% python3 -q
>>> import numpy as np
>>> from numpy import linalg as LA
>>> np.set_printoptions(precision=2, suppress=True, linewidth=140, floatmode="fixed")
>>> def tidy(a):
...     return np.round(a, 2) + 0
... 
>>> F = np.loadtxt("layer7.csv", delimiter=",")
>>> F
array([[ 3.00,  0.00,  4.00, -5.00],
       [-5.00,  3.00,  0.00,  4.00],
       [ 4.00, -5.00,  3.00,  0.00],
       [ 0.00,  4.00, -5.00,  3.00]])
>>> tidy(LA.det(F[::-1]))
np.float64(624.0)
>>> np.einsum("ij,ji->", F, F)
np.float64(100.0)
>>> np.diff(F, axis=0)
array([[-8.00,  3.00, -4.00,  9.00],
       [ 9.00, -8.00,  3.00, -4.00],
       [-4.00,  9.00, -8.00,  3.00]])
>>> LA.matrix_rank(F)
np.int64(4)
>>> tidy(LA.svd(F, compute_uv=False))
array([12.00,  5.10,  5.10,  2.00])
>>> hat = np.triu(np.array([[6, 2, 5, 4], [1, 8, 3, 5], [1, 9, 3, 6], [3, 7, 3, 6]]), 1) + np.eye(4)
>>> M2 = hat @ F @ LA.inv(hat)
>>> tidy(np.poly(M2))
array([   1.00,  -12.00,   22.00, -316.00,  624.00])
>>> LA.matrix_rank(M2)
np.int64(4)
>>> np.trace(M2), np.trace(F)
(np.float64(12.0), np.float64(12.0))
>>> f, v = F[1], F[3]
>>> f @ v
np.float64(24.0)
>>> f @ f
np.float64(50.0)
>>> pr = (f @ v) / (f @ f) * f
>>> v - pr
array([ 2.40,  2.56, -5.00,  1.08])
>>> np.outer(f, v)
array([[ -0.00, -20.00,  25.00, -15.00],
       [  0.00,  12.00, -15.00,   9.00],
       [  0.00,   0.00,  -0.00,   0.00],
       [  0.00,  16.00, -20.00,  12.00]])
>>> print(LA.matrix_rank(np.outer(f, v)))
1
>>> M2 = LA.inv(F)
>>> tidy(M2)
array([[0.13, 0.01, 0.17, 0.20],
       [0.20, 0.13, 0.01, 0.17],
       [0.17, 0.20, 0.13, 0.01],
       [0.01, 0.17, 0.20, 0.13]])
>>> tidy(LA.cond(F))
np.float64(6.0)
>>> tidy(LA.det(F) * LA.det(M2))
np.float64(1.0)
>>> tidy(LA.inv(M2))
array([[ 3.00,  0.00,  4.00, -5.00],
       [-5.00,  3.00,  0.00,  4.00],
       [ 4.00, -5.00,  3.00,  0.00],
       [ 0.00,  4.00, -5.00,  3.00]])
>>> mat = np.load("x.npy")
>>> mat
array([[ 0.00, -2.00,  0.00],
       [-2.00,  2.00, -2.00],
       [ 0.00, -2.00, -1.00]])
>>> # equal to its transpose
>>> print(tidy(LA.det(2 * mat)), tidy(LA.det(mat)))
32.0 4.0
>>> tidy(LA.eigvals(mat))
array([ 3.86, -0.43, -2.43])
>>> np.einsum("ij,ji->", mat, mat)
np.float64(21.0)
>>> np.kron(np.eye(2, dtype=int), mat)
array([[ 0.00, -2.00,  0.00,  0.00, -0.00,  0.00],
       [-2.00,  2.00, -2.00, -0.00,  0.00, -0.00],
       [ 0.00, -2.00, -1.00,  0.00, -0.00, -0.00],
       [ 0.00, -0.00,  0.00,  0.00, -2.00,  0.00],
       [-0.00,  0.00, -0.00, -2.00,  2.00, -2.00],
       [ 0.00, -0.00, -0.00,  0.00, -2.00, -1.00]])
>>> print(tidy(LA.det(mat.T)))
4.0
>>> tidy(LA.det(mat[::-1]))
np.float64(-4.0)
>>> tidy(np.poly(mat))
array([  1.00,  -1.00, -10.00,  -4.00])
>>> W0 = np.loadtxt("m.csv", delimiter=",")
>>> W0
array([[ 0.11,  2.55, -0.78, -0.33],
       [-0.51, -0.68, -0.90,  0.90],
       [ 4.55,  1.54,  0.41, -0.17]])
>>> x = np.array([2, -3, 0, -2])
>>> tidy(W0 @ np.ones(4))
array([ 1.55, -1.19,  6.33])
>>> LA.norm(W0 @ x) <= LA.norm(W0, 2) * LA.norm(x) + 1e-9
np.True_
>>> (W0 @ x).argmax()
np.int64(2)
>>> tidy(W0 * x)
array([[ 0.22, -7.65,  0.00,  0.66],
       [-1.02,  2.04,  0.00, -1.80],
       [ 9.10, -4.62,  0.00,  0.34]])
>>> print(np.sign((W0 @ x).round(6)))
[-1.00 -1.00  1.00]
>>> M2 = W0 / LA.norm(W0, axis=1, keepdims=True)
>>> gram = M2 @ M2.T
>>> np.argwhere(np.triu(np.abs(gram) > 0.95, 1))
array([], shape=(0, 2), dtype=int64)
>>> tidy(LA.norm(M2, axis=1))
array([1.00, 1.00, 1.00])
>>> (np.abs(gram) > 0.9).astype(int)
array([[1, 0, 0],
       [0, 1, 0],
       [0, 0, 1]])
>>> gram = W0.T @ W0
>>> LA.matrix_rank(gram)
np.int64(3)
>>> tidy(LA.svd(W0, compute_uv=False) ** 2)
array([25.03,  6.25,  1.56])
>>> tidy(np.trace(gram)), tidy((W0 ** 2).sum())
(np.float64(32.85), np.float64(32.85))
>>> np.count_nonzero(W0)
np.int64(12)
>>> tidy(W0.mean(axis=0))
array([ 1.38,  1.14, -0.42,  0.13])
>>> LA.matrix_rank(W0)
np.int64(3)
>>> np.unravel_index(np.abs(W0).argmax(), W0.shape)
(np.int64(2), np.int64(0))
>>> tidy(W0.sum(axis=0))
array([ 4.15,  3.41, -1.27,  0.40])
>>> f = np.array([2, 2])
>>> np.polyval(f, W0[2])
array([11.10,  5.08,  2.82,  1.66])
>>> tidy(np.array([np.convolve(row, f, "same") for row in W0]))
array([[ 0.22,  5.32,  3.54, -2.22],
       [-1.02, -2.38, -3.16,  0.00],
       [ 9.10, 12.18,  3.90,  0.48]])
>>> tidy(np.convolve(W0[2], f))
array([ 9.10, 12.18,  3.90,  0.48, -0.34])
>>> tidy(np.cross(W0[2, :3], W0[1, :3]))
array([-1.11,  3.89, -2.31])
>>> Q, _ = LA.qr(np.array([[-0.5, 1.2, 0.2], [0.3, 1.3, -0.1], [0.3, -2.0, 0.7]]))
>>> vecs, _ = LA.qr(np.array([[-1.0, -0.8], [0.1, 0.9]]))
>>> s = 5 * 0.9 ** np.arange(2)
>>> J = Q[:, :2] * s @ vecs[:2]
>>> tidy(J)
array([[ 3.74, -0.87],
       [-2.63, -3.30],
       [-2.00,  2.94]])
>>> ang = np.radians(135)
>>> r_ = np.eye(2)
>>> r_[0, 0] = r_[1, 1] = np.cos(ang)
>>> r_[0, 1], r_[1, 0] = -np.sin(ang), np.sin(ang)
>>> tidy(r_)
array([[-0.71, -0.71],
       [ 0.71, -0.71]])
>>> M2 = J @ r_.T
>>> tidy(M2)
array([[-2.03,  3.26],
       [ 4.19,  0.47],
       [-0.66, -3.50]])
>>> np.allclose(J @ J.T, M2 @ M2.T)
True
>>> Q, r_ = LA.qr(J)
>>> Q.shape, r_.shape
((3, 2), (2, 2))
>>> tidy(Q.T @ Q)
array([[1.00, 0.00],
       [0.00, 1.00]])
>>> print(tidy(Q @ r_))
[[ 3.74 -0.87]
 [-2.63 -3.30]
 [-2.00  2.94]]
>>> M2 = J / LA.norm(J, axis=1, keepdims=True)
>>> gram = M2 @ M2.T
>>> tidy(gram[2])
array([-0.74, -0.30,  1.00])
>>> tidy(gram)
array([[ 1.00, -0.43, -0.74],
       [-0.43,  1.00, -0.30],
       [-0.74, -0.30,  1.00]])
>>> x = np.array([5, 2])
>>> h1 = np.maximum(J @ x, 0)
>>> tidy(np.maximum(J @ x, 0) - np.maximum(-J @ x, 0))
array([ 16.99, -19.74,  -4.14])
>>> tidy(J * (h1 > 1e-9)[:, None])
array([[ 3.74, -0.87],
       [ 0.00,  0.00],
       [ 0.00,  0.00]])
>>> tidy(h1)
array([16.99,  0.00,  0.00])
>>> left, s, Vt = LA.svd(J, full_matrices=False)
>>> np.abs(left[:, 0]).round(6).argmax()
np.int64(0)
>>> (s > 1e-8).sum()
np.int64(2)
>>> tidy(Vt @ Vt.T)
array([[1.00, 0.00],
       [0.00, 1.00]])
>>> print(tidy(left.T @ left))
[[1.00 0.00]
 [0.00 1.00]]
>>> tidy(s)
array([5.00, 4.50])
>>> tidy(np.cumsum(s ** 2) / np.sum(s ** 2))
array([0.55, 1.00])
>>> arr = np.load("data.npy")
>>> tidy(arr)
array([[ 2.74,  9.00,  2.13],
       [ 3.51,  9.00,  1.75],
       [ 5.86,  9.00,  0.57],
       [ 4.92,  9.00,  1.04],
       [ 5.22,  9.00,  0.89],
       [ 1.62,  9.00,  2.69],
       [ 0.94,  9.00,  3.03],
       [ 9.03,  9.00, -1.01],
       [ 5.76,  9.00,  0.62],
       [ 4.80,  9.00,  1.10],
       [ 5.40,  9.00,  0.80],
       [ 4.52,  9.00,  1.24],
       [ 6.03,  9.00,  0.48],
       [ 7.32,  9.00, -0.16],
       [ 5.15,  9.00,  0.92],
       [ 2.31,  9.00,  2.34],
       [ 4.28,  9.00,  1.36],
       [ 7.07,  9.00, -0.04]])
>>> r = LA.matrix_rank(arr)
>>> r
np.int64(2)
>>> null = LA.svd(arr)[2][r:].T
>>> [int(LA.matrix_rank(np.delete(arr, i, axis=0))) for i in range(18)]
[2, 2, 2, 2, 2, 2, 2, 2, 2, 2, 2, 2, 2, 2, 2, 2, 2, 2]
>>> tidy(null[:, 0] / null[np.abs(null[:, 0]).round(6).argmax(), 0])
array([ 0.50, -0.39,  1.00])
>>> np.allclose(arr @ null, 0)
True
>>> LA.matrix_rank(arr.T @ arr), LA.matrix_rank(arr @ arr.T)
(np.int64(2), np.int64(2))
>>> tidy(arr @ null)
array([[0.00],
       [0.00],
       [0.00],
       [0.00],
       [0.00],
       [0.00],
       [0.00],
       [0.00],
       [0.00],
       [0.00],
       [0.00],
       [0.00],
       [0.00],
       [0.00],
       [0.00],
       [0.00],
       [0.00],
       [0.00]])
>>> null.shape
(3, 1)
>>> tidy(null @ null.T)
array([[ 0.18, -0.14,  0.36],
       [-0.14,  0.11, -0.28],
       [ 0.36, -0.28,  0.71]])
>>> def softmax(z):
...     e = np.exp(z - z.max(axis=-1, keepdims=True))
...     return e / e.sum(axis=-1, keepdims=True)
... 
>>> tidy(softmax(arr).sum(axis=1))
array([1.00, 1.00, 1.00, 1.00, 1.00, 1.00, 1.00, 1.00, 1.00, 1.00, 1.00, 1.00, 1.00, 1.00, 1.00, 1.00, 1.00, 1.00])
>>> tidy(softmax(10 * arr[16]))
array([0.00, 1.00, 0.00])
>>> tidy(softmax(arr[16] + 4))
array([0.01, 0.99, 0.00])
>>> tidy(softmax(arr[16]))
array([0.01, 0.99, 0.00])
>>> att = arr @ arr.T / np.sqrt(3)
>>> print(softmax(att).round(6).argmax(axis=1))
[7 7 7 7 7 7 6 7 7 7 7 7 7 7 7 7 7 7]
>>> LA.matrix_rank(arr, rtol=0.1)
np.int64(2)
>>> [round(float(x), 2) for x in LA.svd(arr, compute_uv=False)[:3]]
[43.68, 8.72, 0.0]
>>> left, s, Vt = LA.svd(arr)
>>> vecs = Vt[:(s > 1e-8).sum()]
>>> rng = np.random.default_rng(553844)
>>> x = arr[6] + -1 * arr[14] + rng.integers(2) * np.eye(3)[1]
>>> tidy(x)
array([-4.21,  0.00,  2.11])
>>> tidy(np.diag(vecs.T @ vecs))
array([0.82, 0.89, 0.29])
>>> np.allclose(vecs.T @ vecs @ x, x)
True
>>> W = np.array([[0, 2, 1, 3, 1, 3], [3, 2, 1, 0, 2, 1], [1, 1, 3, 0, 1, 1]])
>>> b = np.array([2, 1, 4, 3, 5, 3])
>>> act = np.maximum(arr @ W + b, 0)
>>> (act > 0).astype(int)
array([[1, 1, 1, 1, 1, 1],
       [1, 1, 1, 1, 1, 1],
       [1, 1, 1, 1, 1, 1],
       [1, 1, 1, 1, 1, 1],
       [1, 1, 1, 1, 1, 1],
       [1, 1, 1, 1, 1, 1],
       [1, 1, 1, 1, 1, 1],
       [1, 1, 1, 1, 1, 1],
       [1, 1, 1, 1, 1, 1],
       [1, 1, 1, 1, 1, 1],
       [1, 1, 1, 1, 1, 1],
       [1, 1, 1, 1, 1, 1],
       [1, 1, 1, 1, 1, 1],
       [1, 1, 1, 1, 1, 1],
       [1, 1, 1, 1, 1, 1],
       [1, 1, 1, 1, 1, 1],
       [1, 1, 1, 1, 1, 1],
       [1, 1, 1, 1, 1, 1]])
>>> LA.matrix_rank(act)
np.int64(2)
>>> W2 = np.array([[1, 1], [1, 0], [-1, -2], [0, -2], [-1, 2], [2, 1]])
>>> W @ W2
array([[ 6, -3],
       [ 4,  6],
       [ 0, -2]])
>>> (act @ W2).round(6).argmax(axis=1)
array([0, 0, 0, 0, 0, 0, 1, 0, 0, 0, 0, 0, 0, 0, 0, 0, 0, 0])
>>> W2 = np.array([[0.2, 0.2, 1.1], [0.2, -0.6, 0.5]])
>>> m1 = np.array([[-3, 0],
...     [-3, 1],
...     [1, 2],
...     [1, 0],
...     [-2, -1],
...     [-2, 1],
...     [-2, 3],
...     [2, -1],
...     [2, -3],
...     [-1, 2]]) @ W2 + 0.05 * rng.normal(size=(10, 3))
>>> tidy(m1)
array([[-0.63, -0.62, -3.30],
       [-0.49, -1.17, -2.87],
       [ 0.58, -0.99,  2.14],
       [ 0.22,  0.22,  1.04],
       [-0.57,  0.31, -2.72],
       [-0.24, -1.04, -1.72],
       [ 0.21, -2.19, -0.64],
       [ 0.15,  1.02,  1.65],
       [-0.19,  2.19,  0.71],
       [ 0.23, -1.39, -0.14]])
>>> D = LA.norm(m1[:, None] - m1[None], axis=-1)
>>> print(np.unravel_index(D.round(6).argmax(), D.shape))
(np.int64(0), np.int64(2))
>>> tidy(D[:5, :5])
array([[0.00, 0.72, 5.59, 4.51, 1.10],
       [0.72, 0.00, 5.13, 4.22, 1.50],
       [5.59, 5.13, 0.00, 1.68, 5.17],
       [4.51, 4.22, 1.68, 0.00, 3.85],
       [1.10, 1.50, 5.17, 3.85, 0.00]])
>>> np.flatnonzero(D[4] < D.mean() / 2)
array([0, 4])
>>> gram = np.cov(m1, rowvar=False)
>>> gram.shape
(3, 3)
>>> tidy(LA.eigvalsh(gram)[::-1])
array([4.29, 1.50, 0.00])
>>> tidy(np.median(m1, axis=0))
array([-0.02, -0.81, -0.39])
>>> np.argsort(-m1.std(axis=0).round(6), kind="stable")
array([2, 1, 0])
>>> M2 = np.array([[2, 0, 1, 0]])
>>> data = M2.T @ M2
>>> print(data)
[[4 0 2 0]
 [0 0 0 0]
 [2 0 1 0]
 [0 0 0 0]]
>>> # symmetric, so the eigenvalues are real
>>> T = np.stack([W0, 3 * W0, W0[::-1]])
>>> tidy(T.sum(axis=0))
array([[ 4.99, 11.74, -2.71, -1.49],
       [-2.55, -3.40, -4.50,  4.50],
       [18.31,  8.71,  0.86, -1.01]])
>>> tidy(np.einsum("bij,cij->bc", T, T))
array([[ 32.85,  98.54,  10.67],
       [ 98.54, 295.61,  32.01],
       [ 10.67,  32.01,  32.85]])
>>> tidy(LA.norm(T, axis=(1, 2)))
array([ 5.73, 17.19,  5.73])
>>> LA.matrix_rank(T)
array([3, 3, 3])
>>> T.shape
(3, 3, 4)
>>> ang = np.radians(120)
>>> r_ = np.eye(4)
>>> r_[3, 3] = r_[1, 1] = np.cos(ang)
>>> r_[3, 1], r_[1, 3] = -np.sin(ang), np.sin(ang)
>>> tidy(r_)
array([[ 1.00,  0.00,  0.00,  0.00],
       [ 0.00, -0.50,  0.00,  0.87],
       [ 0.00,  0.00,  1.00,  0.00],
       [ 0.00, -0.87,  0.00, -0.50]])
>>> M2 = data @ r_.T
>>> np.abs(M2 - data).max(axis=0)
array([0.00, 0.00, 0.00, 0.00])
>>> np.allclose(data @ data.T, M2 @ M2.T)
True
>>> tidy(LA.det(r_)), tidy(np.trace(r_))
(np.float64(1.0), np.float64(1.0))
>>> print(np.allclose(LA.norm(data, axis=1), LA.norm(M2, axis=1)))
True
>>> tidy(LA.svd(data, compute_uv=False)), tidy(LA.svd(M2, compute_uv=False))
(array([5.00, 0.00, 0.00, 0.00]), array([5.00, 0.00, 0.00, 0.00]))
>>> tidy(softmax(r_[0]))
array([0.48, 0.17, 0.17, 0.17])
>>> att = r_ @ r_.T / np.sqrt(4)
>>> softmax(att).round(6).argmax(axis=1)
array([0, 1, 2, 3])
>>> print(tidy(softmax(att + np.triu(np.full(att.shape, -np.inf), 1))))
[[1.00 0.00 0.00 0.00]
 [0.38 0.62 0.00 0.00]
 [0.27 0.27 0.45 0.00]
 [0.22 0.22 0.22 0.35]]
>>> vals, vecs = LA.eigh(data)
>>> x = np.array([1, 0, 0, 1])
>>> np.abs(data).sum(axis=1).max(), np.abs(vals).max()
(np.int64(6), np.float64(5.0))
>>> (np.sign(vecs[:, -1].round(6)) == np.sign(vecs[0, -1].round(6))).astype(int)
array([1, 0, 1, 0])
>>> print(tidy(LA.eigvalsh(data[1:, 1:])))
[0.00 0.00 1.00]
>>> print(x @ data @ x)
4
>>> print(np.flatnonzero(LA.matrix_power((data != 0) + (data.T != 0) + np.eye(4), 4)[1]))
[1]
>>> (LA.matrix_power((data != 0) + (data.T != 0) + np.eye(4), 4) > 0).astype(int)
array([[1, 0, 1, 0],
       [0, 1, 0, 0],
       [1, 0, 1, 0],
       [0, 0, 0, 1]])
>>> tidy(np.sort(LA.eigvals(data).real))
array([0.00, 0.00, 0.00, 5.00])
>>> X = np.load("mat.npy")
>>> tidy(X)
array([[ 0.40, -0.36, -0.84],
       [-0.36,  0.78, -0.51],
       [-0.84, -0.51, -0.18]])
>>> M2 = np.array([[0, 1, 3], [-2, 3, -2], [-3, -2, -3]])
>>> print(tidy(X @ M2))
[[ 3.25  1.00  4.45]
 [-0.05  3.00 -1.13]
 [ 1.55 -2.00 -0.98]]
>>> LA.matrix_rank(np.vstack([X, M2.T]))
np.int64(3)
